$ ipython --no-banner

In [1]: import numpy as np

In [2]: np.set_printoptions(suppress=True, linewidth=160)

In [3]: mat = np.load("x.npy")

In [4]: mat
Out[4]: 
array([[-3, -1, -3,  0, -3, -1, -3,  0, -2],
       [-2, -3, -1, -3,  0, -3, -1, -3,  0],
       [ 0, -2, -3, -1, -3,  0, -3, -1, -3],
       [-3,  0, -2, -3, -1, -3,  0, -3, -1],
       [-1, -3,  0, -2, -3, -1, -3,  0, -3],
       [-3, -1, -3,  0, -2, -3, -1, -3,  0],
       [ 0, -3, -1, -3,  0, -2, -3, -1, -3],
       [-3,  0, -3, -1, -3,  0, -2, -3, -1],
       [-1, -3,  0, -3, -1, -3,  0, -2, -3]])

In [5]: np.round(np.sort(np.abs(np.fft.fft(mat[0]))), 2), np.round(np.sort(np.linalg.svd(mat, compute_uv=False)), 2)
Out[5]: 
(array([ 0.69,  0.69,  2.  ,  2.  ,  2.64,  2.64,  7.04,  7.04, 16.  ]),
 array([ 0.69,  0.69,  2.  ,  2.  ,  2.64,  2.64,  7.04,  7.04, 16.  ]))

In [6]: (mat @ mat)[0]
Out[6]: array([19, 37, 25, 27, 31, 24, 38, 16, 39])

In [7]: np.allclose(mat @ mat.T, mat.T @ mat)
Out[7]: True

In [8]: Y = mat / np.sqrt((mat ** 2).mean(axis=1, keepdims=True))

In [9]: Y[1].round(2)
Out[9]: array([-0.93, -1.39, -0.46, -1.39,  0.  , -1.39, -0.46, -1.39,  0.  ])

In [10]: np.linalg.matrix_rank(mat - mat.mean(axis=1, keepdims=True))
Out[10]: np.int64(8)

In [11]: np.round(np.linalg.norm(Y, axis=1), 2)
Out[11]: array([3., 3., 3., 3., 3., 3., 3., 3., 3.])

In [12]: np.linalg.matrix_rank(Y) == np.linalg.matrix_rank(mat)
Out[12]: np.True_

In [13]: rng = np.random.default_rng(13066)

In [14]: z = rng.permutation(9)

In [15]: z
Out[15]: array([4, 5, 6, 8, 2, 7, 3, 0, 1])

In [16]: Y = mat[z][:, z]

In [17]: Y
Out[17]: 
array([[-3, -1, -3, -3,  0,  0, -2, -1, -3],
       [-2, -3, -1,  0, -3, -3,  0, -3, -1],
       [ 0, -2, -3, -3, -1, -1, -3,  0, -3],
       [-1, -3,  0, -3,  0, -2, -3, -1, -3],
       [-3,  0, -3, -3, -3, -1, -1,  0, -2],
       [-3,  0, -2, -1, -3, -3, -1, -3,  0],
       [-1, -3,  0, -1, -2, -3, -3, -3,  0],
       [-3, -1, -3, -2, -3,  0,  0, -3, -1],
       [ 0, -3, -1,  0, -1, -3, -3, -2, -3]])

In [18]: np.round(np.sort(np.abs(np.linalg.eigvals(Y))), 2)
Out[18]: array([ 0.69,  0.69,  2.  ,  2.  ,  2.64,  2.64,  7.04,  7.04, 16.  ])
